>>> import numpy as np
>>> import numpy.linalg as la
>>> np.set_printoptions(precision=2, suppress=True, linewidth=160)
>>> tidy = lambda a: np.round(a, 2) + 0
>>> rng = np.random.default_rng(600)
>>> theta = np.sort(rng.uniform(-2, 2, 27))
>>> F = np.c_[theta, theta ** 2, theta ** 3] @ np.array([[-5, 5, -3, -3, -2, 1, -3, -1, 5, 3, -3],
...     [-5, 1, -5, -3, 4, -5, 0, -2, -2, -1, 0],
...     [4, -3, 5, 1, 0, -3, 1, -2, -1, -3, -5]])
>>> tidy(F)
array([[-40.65,  17.25, -52.35, -13.55,  19.61,   1.68,  -1.81,   9.64,  -9.98,  13.38,  44.65],
       [-34.23,  13.73, -44.49, -11.4 ,  17.71,   0.25,  -0.92,   7.94,  -9.8 ,  10.48,  38.24],
       [-25.45,   9.05, -33.73,  -8.43,  14.91,  -1.44,   0.21,   5.71,  -9.36,   6.69,  29.51],
       [ -8.48,   0.78, -12.71,  -2.58,   8.34,  -3.22,   1.85,   1.85,  -7.23,   0.26,  12.62],
       [ -8.14,   0.64, -12.28,  -2.46,   8.18,  -3.22,   1.87,   1.78,  -7.16,   0.15,  12.27],
       [ -6.86,   0.1 , -10.66,  -2.01,   7.55,  -3.2 ,   1.93,   1.53,  -6.85,  -0.23,  10.97],
       [ -4.53,  -0.81,  -7.69,  -1.19,   6.31,  -3.06,   2.  ,   1.1 ,  -6.18,  -0.87,   8.56],
       [ -4.11,  -0.96,  -7.14,  -1.04,   6.06,  -3.01,   2.  ,   1.02,  -6.04,  -0.97,   8.12],
       [ -1.85,  -1.68,  -4.18,  -0.24,   4.61,  -2.63,   1.94,   0.64,  -5.1 ,  -1.43,   5.66],
       [  0.31,  -1.99,  -1.12,   0.5 ,   2.67,  -1.77,   1.59,   0.32,  -3.53,  -1.52,   2.92],
       [  0.67,  -1.91,  -0.52,   0.61,   2.14,  -1.46,   1.43,   0.26,  -3.02,  -1.41,   2.29],
       [  0.83,  -1.81,  -0.21,   0.64,   1.82,  -1.26,   1.3 ,   0.24,  -2.68,  -1.32,   1.92],
       [ -0.04,   0.04,  -0.03,  -0.03,  -0.02,   0.01,  -0.03,  -0.01,   0.04,   0.03,  -0.03],
       [ -1.98,   1.6 ,  -1.3 ,  -1.23,  -0.23,  -0.29,  -0.92,  -0.59,   1.36,   0.76,  -1.12],
       [ -5.78,   3.1 ,  -3.09,  -4.61,   1.63,  -5.89,  -1.99,  -4.32,   2.11,  -0.52,  -6.9 ],
       [ -5.97,   3.02,  -3.02,  -4.95,   1.95,  -6.84,  -2.  ,  -4.9 ,   2.02,  -0.93,  -7.84],
       [ -6.02,   2.99,  -2.99,  -5.04,   2.04,  -7.13,  -2.  ,  -5.08,   1.99,  -1.06,  -8.13],
       [ -6.21,   2.76,  -2.74,  -5.53,   2.56,  -8.69,  -1.98,  -6.03,   1.79,  -1.78,  -9.7 ],
       [ -6.25,   1.95,  -1.79,  -6.49,   3.75, -12.43,  -1.8 ,  -8.29,   1.17,  -3.68, -13.52],
       [ -6.23,   1.87,  -1.69,  -6.56,   3.86, -12.76,  -1.77,  -8.48,   1.11,  -3.85, -13.87],
       [ -5.74,   0.55,  -0.05,  -7.43,   5.21, -17.19,  -1.4 , -11.14,   0.22,  -6.31, -18.51],
       [ -5.05,  -0.71,   1.56,  -8.01,   6.27, -20.8 ,  -1.02, -13.31,  -0.59,  -8.43, -22.37],
       [ -4.35,  -1.83,   3.02,  -8.42,   7.12, -23.76,  -0.67, -15.07,  -1.28, -10.21, -25.57],
       [ -4.33,  -1.86,   3.05,  -8.43,   7.13, -23.82,  -0.66, -15.11,  -1.3 , -10.25, -25.64],
       [ -3.66,  -2.84,   4.34,  -8.72,   7.82, -26.25,  -0.35, -16.57,  -1.89, -11.75, -28.3 ],
       [ -1.06,  -6.29,   8.96,  -9.48,   9.97, -34.19,   0.77, -21.32,  -3.91, -16.83, -37.14],
       [  0.58,  -8.31,  11.69,  -9.79,  11.1 , -38.51,   1.44, -23.91,  -5.06, -19.67, -42.02]])
>>> theta = np.radians(72)
>>> r_ = np.eye(11)
>>> r_[2, 2] = r_[4, 4] = np.cos(theta)
>>> r_[2, 4], r_[4, 2] = -np.sin(theta), np.sin(theta)
>>> tidy(r_)
array([[ 1.  ,  0.  ,  0.  ,  0.  ,  0.  ,  0.  ,  0.  ,  0.  ,  0.  ,  0.  ,  0.  ],
       [ 0.  ,  1.  ,  0.  ,  0.  ,  0.  ,  0.  ,  0.  ,  0.  ,  0.  ,  0.  ,  0.  ],
       [ 0.  ,  0.  ,  0.31,  0.  , -0.95,  0.  ,  0.  ,  0.  ,  0.  ,  0.  ,  0.  ],
       [ 0.  ,  0.  ,  0.  ,  1.  ,  0.  ,  0.  ,  0.  ,  0.  ,  0.  ,  0.  ,  0.  ],
       [ 0.  ,  0.  ,  0.95,  0.  ,  0.31,  0.  ,  0.  ,  0.  ,  0.  ,  0.  ,  0.  ],
       [ 0.  ,  0.  ,  0.  ,  0.  ,  0.  ,  1.  ,  0.  ,  0.  ,  0.  ,  0.  ,  0.  ],
       [ 0.  ,  0.  ,  0.  ,  0.  ,  0.  ,  0.  ,  1.  ,  0.  ,  0.  ,  0.  ,  0.  ],
       [ 0.  ,  0.  ,  0.  ,  0.  ,  0.  ,  0.  ,  0.  ,  1.  ,  0.  ,  0.  ,  0.  ],
       [ 0.  ,  0.  ,  0.  ,  0.  ,  0.  ,  0.  ,  0.  ,  0.  ,  1.  ,  0.  ,  0.  ],
       [ 0.  ,  0.  ,  0.  ,  0.  ,  0.  ,  0.  ,  0.  ,  0.  ,  0.  ,  1.  ,  0.  ],
       [ 0.  ,  0.  ,  0.  ,  0.  ,  0.  ,  0.  ,  0.  ,  0.  ,  0.  ,  0.  ,  1.  ]])
>>> A2 = F @ r_.T
>>> tidy(la.det(r_)), tidy(np.trace(r_))
(np.float64(1.0), np.float64(9.62))
>>> tidy(la.svd(F, compute_uv=False)), tidy(la.svd(A2, compute_uv=False))
(array([154.3 , 109.29,  27.94,   0.  ,   0.  ,   0.  ,   0.  ,   0.  ,   0.  ,   0.  ,   0.  ]), array([154.3 , 109.29,  27.94,   0.  ,   0.  ,   0.  ,   0.  ,   0.  ,   0.  ,   0.  ,   0.  ]))
>>> np.allclose(F @ F.T, A2 @ A2.T)
True
